$ ipython --no-banner

In [1]: import numpy as np

In [2]: np.set_printoptions(precision=2, suppress=True, linewidth=200, legacy="1.25")

In [3]: tidy = lambda a: np.round(a, 2) + 0

In [4]: F = np.array([[3, -5, -4, 5, -4, -3, -4, 4],
   ...:     [0, 0, -2, 5, -4, -4, 5, -3],
   ...:     [0, 0, 0, -1, -2, -3, 0, 5],
   ...:     [0, 0, 0, 3, -5, 2, 1, 3],
   ...:     [0, 0, 0, 0, -4, 5, -4, 2],
   ...:     [0, 0, 0, 0, 0, 0, -5, -4],
   ...:     [0, 0, 0, 0, 0, 0, 4, 5],
   ...:     [0, 0, 0, 0, 0, 0, 0, -2]])

In [5]: rng = np.random.default_rng(97338)

In [6]: labels = rng.permutation(8)

In [7]: print(labels)
[4 6 1 2 0 5 3 7]

In [8]: Y = F[labels][:, labels]

In [9]: print(Y)
[[-4 -4  0  0  0  5  0  2]
 [ 0  4  0  0  0  0  0  5]
 [-4  5  0 -2  0 -4  5 -3]
 [-2  0  0  0  0 -3 -1  5]
 [-4 -4 -5 -4  3 -3  5  4]
 [ 0 -5  0  0  0  0  0 -4]
 [-5  1  0  0  0  2  3  3]
 [ 0  0  0  0  0  0  0 -2]]

In [10]: print(tidy(np.linalg.det(Y)), tidy(np.linalg.det(F[labels])))
0.0 0.0

In [11]: print(np.allclose(Y, F))
False

In [12]: print(tidy(np.sort(np.abs(np.linalg.eigvals(Y)))))
[0. 0. 0. 2. 3. 3. 4. 4.]

In [13]: left, sv, Vt = np.linalg.svd(F)

In [14]: evecs = Vt[:(sv > 1e-8).sum()]

In [15]: x0 = F[6] + -2 * F[4] + rng.integers(2) * np.eye(8)[0]

In [16]: print(x0)
[  1.   0.   0.   0.   8. -10.  12.   1.]

In [17]: print(np.allclose(evecs.T @ evecs @ x0, x0))
False

In [18]: print(np.linalg.matrix_rank(np.vstack([F, x0])))
8

In [19]: print(tidy(np.linalg.norm(x0 - evecs.T @ evecs @ x0)))
0.86

In [20]: feats = np.array([[1, -1, 1, -1],
    ...:     [1, 0, 0, 0],
    ...:     [1, 1, 1, 1],
    ...:     [1, 2, 4, 8],
    ...:     [1, 3, 9, 27],
    ...:     [1, 4, 16, 64],
    ...:     [1, 5, 25, 125]])

In [21]: print(feats)
[[  1  -1   1  -1]
 [  1   0   0   0]
 [  1   1   1   1]
 [  1   2   4   8]
 [  1   3   9  27]
 [  1   4  16  64]
 [  1   5  25 125]]

In [22]: x0 = np.array([2, 6, -3, -8])

In [23]: target = feats @ x0

In [24]: print(target)
[    1     2    -3   -62  -223  -534 -1043]

In [25]: target = target + 0.3 * rng.normal(size=7)

In [26]: print(tidy(target))
[    0.97     1.83    -3.14   -61.89  -222.97  -533.84 -1043.27]

In [27]: beta, *_ = np.linalg.lstsq(feats, target)

In [28]: print(beta.round())
[ 2.  6. -3. -8.]

In [29]: print(tidy(feats.T @ (target - feats @ beta)))
[0. 0. 0. 0.]

In [30]: left, sv, Vt = np.linalg.svd(feats)

In [31]: print(np.argmax(sv[:-1] / (sv[1:] + 1e-6)) + 1)
1

In [32]: Y = left[:, :1] @ np.diag(sv[:1]) @ Vt[:1]

In [33]: print(np.linalg.matrix_rank(Y))
1

In [34]: print(np.linalg.matrix_rank(feats, rtol=0.05))
1

In [35]: print(tidy(np.linalg.norm(feats - Y, 2)), tidy(sv[1]))
5.8 5.8

In [36]: print(tidy(np.linalg.norm(feats, 2) / np.linalg.norm(feats)))
1.0

In [37]: print(tidy(np.abs(np.linalg.svd(feats)[2][-1])))
[0.71 0.51 0.49 0.07]

In [38]: Y = np.array([[2, -7, 5], [1, 2, 6], [3, 4, 3], [7, 7, 4]])

In [39]: print(np.einsum("ij,ij->i", feats, feats))
[    4     1     4    85   820  4369 16276]

In [40]: print(np.einsum("ij->j", feats))
[  7  14  56 224]

In [41]: print(np.linalg.matrix_rank(feats @ Y))
3

In [42]: x0 = np.array([1, 0, -2, -1])

In [43]: target = feats @ x0

In [44]: beta, lr = np.zeros(4), 1 / np.linalg.norm(feats, 2) ** 2

In [45]: for i in range(4):
    ...:     beta -= lr * feats.T @ (feats @ beta - target)
    ...:     if i % 1 == 0: print(i, round(np.linalg.norm(feats @ beta - target), 2))
    ...: 
0 7.17
1 7.16
2 7.15
3 7.14

In [46]: print(tidy(np.linalg.cond(feats)))
115.38

In [47]: print(tidy(beta))
[-0.02 -0.07 -0.3  -1.35]

In [48]: M = np.loadtxt("w.csv", delimiter=",")

In [49]: print(M)
[[ 1.61  5.27  6.61  4.13 -2.98]
 [-3.22  3.09 -3.99 -4.01  6.93]
 [-1.34 -6.5  -6.92 -1.83 -2.16]
 [-3.75 -5.88  4.33  4.91 -2.92]
 [ 8.63 -3.62  1.21  3.28  0.46]
 [-0.52 -6.6  -6.48 -3.08  2.16]
 [ 4.6   1.19 -8.6  -1.06  1.52]
 [-7.06  4.02 -3.53 -4.44  1.35]
 [-2.74  2.02 -3.37  7.05  5.22]
 [-2.    5.61  7.51 -2.83  0.31]
 [ 1.85 -1.59  2.48  8.04 -4.83]
 [-6.12  0.28  0.59 -2.72 -7.4 ]
 [-3.22  3.43 -6.8  -1.64 -5.38]
 [ 5.35  7.07 -3.6  -1.11  2.67]
 [ 3.86 -7.48  0.95  4.28  3.14]
 [-4.26  7.47  0.32  0.18  5.09]
 [ 4.01  2.77  1.25  4.32  7.48]
 [-1.06  1.6   9.43  2.66  0.57]
 [ 3.49  7.97 -0.3   0.72  4.87]
 [-9.08 -0.11 -3.64 -1.51 -1.44]
 [ 4.4  -8.83 -0.11  1.6   0.42]
 [-1.56 -0.43  7.85  5.58  2.16]
 [-4.85  3.9   2.57  1.43 -7.25]
 [ 3.93  1.45 -8.1  -1.82  3.68]
 [ 0.99  1.88  3.3  -8.76  2.79]
 [-6.35 -7.31  0.21 -1.18 -2.2 ]
 [-0.99  6.54  7.19 -0.4  -2.1 ]]

In [50]: P = M @ np.linalg.solve(M.T @ M, M.T)

In [51]: print(np.linalg.matrix_rank(np.eye(27) - P))
22

In [52]: print(np.trace(P))
5.0

In [53]: print(np.allclose(P @ P, P))
True
